$ python -q
>>> import numpy as np
>>> np.set_printoptions(precision=3, suppress=True, linewidth=160, floatmode="fixed")
>>> X = np.load("test7.npy")
>>> X
array([[0.500, 0.250, 0.250],
       [0.222, 0.667, 0.111],
       [0.231, 0.308, 0.462]])
>>> def softmax(z):
...     e = np.exp(z - z.max(axis=-1, keepdims=True))
...     return e / e.sum(axis=-1, keepdims=True)
... 
>>> softmax(X[2] + -2)
array([0.299, 0.323, 0.377])
>>> softmax(X).sum(axis=1)
array([1.000, 1.000, 1.000])
>>> softmax(10 * X[2])
array([0.076, 0.163, 0.761])
>>> S = X @ X.T / np.sqrt(3)
>>> softmax(S)[2] @ X
array([0.317, 0.407, 0.276])
>>> softmax(S).round(6).argmax(axis=1)
array([0, 1, 2])
>>> softmax(S + np.triu(np.full(S.shape, -np.inf), 1))
array([[1.000, 0.000, 0.000],
       [0.471, 0.529, 0.000],
       [0.330, 0.330, 0.340]])
>>> vec = np.array([2, 3, 0])
>>> target = X @ vec
>>> target
array([1.750, 2.444, 1.385])
>>> np.round(np.linalg.solve(X, target + X[:, 0]), 3) + 0
array([3.000, 3.000, 0.000])
>>> np.round(np.linalg.solve(X, 4 * target), 3) + 0
array([ 8.000, 12.000,  0.000])
>>> np.linalg.solve(X.T, X[2])
array([0.000, 0.000, 1.000])
>>> np.round(np.linalg.solve(X, X[:, 1]), 3) + 0
array([0.000, 1.000, 0.000])
>>> Y = np.linalg.invert(X)
Traceback (most recent call last):
  File "<python-input-19>", line 1, in <module>
    Y = np.linalg.invert(X)
        ^^^^^^^^^^^^^^^^
AttributeError: module 'numpy.linalg' has no attribute 'invert'
>>> Y = np.linalg.inv(X)
>>> np.round(np.linalg.cond(X), 3)
np.float64(4.152)
>>> np.linalg.det(X) * Y
array([[ 0.274, -0.038, -0.139],
       [-0.077,  0.173,  0.000],
       [-0.085, -0.096,  0.278]])
>>> round(float(np.linalg.det(X) * np.linalg.det(Y)), 3)
1.0
>>> u = np.array([2, 1])
>>> np.cross(X[1, :3], X[0, :3])
array([ 0.139,  0.000, -0.278])
>>> np.polyval(u, X[1])
array([1.444, 2.333, 1.222])
>>> np.array([np.convolve(row, u, "same") for row in X])
array([[1.000, 1.000, 0.750],
       [0.444, 1.556, 0.889],
       [0.462, 0.846, 1.231]])
>>> A = np.load("arr.npy")
>>> A
array([[ 18.281,   0.060,  -4.842,   0.584,   8.654,  12.188,  -5.161,  12.553,  16.246],
       [ -8.305,  17.253,   0.835,  10.844, -12.218, -15.200,   4.224,   1.097, -21.443],
       [-33.942,  -0.175, -28.585,  11.465,  -9.802,   0.631,  -3.309,  -0.782, -31.847],
       [  4.277,  -7.642, -14.044,  -5.927, -24.447,   0.534,  -5.405, -20.767,  -0.794],
       [ -8.492,   3.988,  -5.797,  -4.761,  23.185,   5.172, -11.444,  28.237,  28.768],
       [-22.358, -17.507,  14.847,  14.369,  -4.444,  -1.900,   1.774,  20.878,  17.544],
       [ 22.811,  -1.416,  -2.070,   2.490,  -7.063,   2.710,   0.895, -39.699, -17.208],
       [-26.458,  -7.023,  -5.381, -11.658,  -1.719,  -4.223,   1.874,  11.079,  13.810],
       [  5.798,   4.976,  23.852,  -1.534, -26.149, -13.450,  10.515,  -2.613,  -7.076],
       [  1.589,   3.282,   6.576, -11.765,   7.498,   0.405,  -3.416,  -8.918,  10.096],
       [  3.360,   0.213,  16.526,   3.217,  -9.551,  -9.906,   2.691, -31.056,  -3.387],
       [ 19.195,  -1.015, -14.040,  10.570,   4.856,  15.798,  -3.124,  -4.221,  -4.682],
       [ 11.565,   5.840, -11.428,   2.324,   1.629,  -6.855,   3.593, -15.542, -10.310],
       [ 14.805, -12.011, -14.191,   3.624,   9.849,  -6.458, -22.313,  -3.785,   9.967],
       [-24.953, -15.262,  10.665,   6.435,  -8.272, -16.377, -17.122,  16.622,   2.474],
       [-14.889,  -7.766,  -8.310,  -1.389,  22.564,   2.752,  -1.413,   6.693,  14.173],
       [-20.268,   3.956, -10.785, -12.545,  23.260, -26.375,  -4.883,  -1.934,  -4.333]])
>>> Y = np.c_[A[:, :8] @ np.array([[-6, -5, 4, -9, 5, -4, 5, -3],
...     [-6, 7, 9, 6, -4, 4, -1, -2],
...     [-7, 5, 9, 2, -6, -4, -5, 9],
...     [-7, 4, 3, -8, 8, -1, 8, -9],
...     [1, -4, -5, 8, -7, -3, 8, 6],
...     [5, -8, -5, 8, 6, 9, -9, 6],
...     [-8, 1, 3, -1, -3, -1, -3, -6],
...     [-2, -1, 9, 7, -9, 8, 0, 3]]), np.array([-1, 0, 6, 0, -8, -5, -5, -1, 4, 8, 9, 8, -9, 8, -9, 1, 4])]
>>> Y
array([[   5.536, -262.693,   25.122,   81.243,   39.945,  135.215,   95.250,   89.880,   -1.000],
       [-259.645,  383.446,  321.739, -122.708,  -57.014,   -7.546,   50.183, -286.233,    0.000],
       [ 345.931,  103.053, -331.323,   80.005,  183.585,  270.081,   -9.058, -295.792,    6.000],
       [ 222.984,  -59.929, -279.400, -396.285,  466.252,  -68.157, -132.336, -243.949,    0.000],
       [ 185.053, -151.450,   13.484,  562.809, -412.782,  292.202,  117.713,  331.693,   -8.000],
       [ -35.214,  134.824,  154.679,  104.542, -189.408,  107.129,  -77.340,  120.316,   -5.000],
       [ -52.585,  -77.191, -265.501, -551.467,  572.366, -364.026,   62.162, -257.226,   -5.000],
       [ 260.175,   41.047, -117.399,  306.629, -283.814,  164.830, -172.993,  136.254,   -1.000],
       [-393.163,  344.290,  484.065, -307.948,  -51.983, -171.184, -227.205, -107.395,    4.000],
       [  61.784,  -26.881,  -70.242,  116.877,  -98.305,  -94.544,  -55.750,  194.898,    8.000],
       [-178.136,  231.388,   -0.404, -397.385,  221.380, -393.549,  -35.634, -116.781,    9.000],
       [  32.490, -275.711, -177.636, -152.676,  376.992,   61.720,  157.788, -147.040,    8.000],
       [ -71.008,    2.670, -100.029, -264.688,  198.191, -174.023,  191.665, -269.683,   -9.000],
       [ 220.838, -220.821, -283.685, -239.739,  229.520, -149.760,  389.836,  -37.859,    8.000],
       [ 135.165,  227.356,   99.597,   39.139, -214.817,   17.190,   21.235,  148.157,   -9.000],
       [ 238.065, -147.401, -278.989,  332.689, -202.067,   75.154,  123.742,  178.363,    1.000],
       [ 195.499,  139.938, -196.648,  251.363, -441.829, -165.163,  286.373,   73.538,    4.000]])
>>> np.linalg.norm(np.linalg.qr(A)[0].T @ Y, axis=0) ** 2 / ((Y ** 2).sum(axis=0) + 1e-12)
array([1.000, 1.000, 1.000, 1.000, 1.000, 1.000, 1.000, 1.000, 0.155])
>>> np.linalg.matrix_rank(np.c_[A, Y])
np.int64(10)
>>> np.round(np.linalg.norm(Y - A @ np.linalg.lstsq(A, Y)[0], axis=0), 3) + 0
array([ 0.000,  0.000,  0.000,  0.000,  0.000,  0.000,  0.000,  0.000, 22.895])
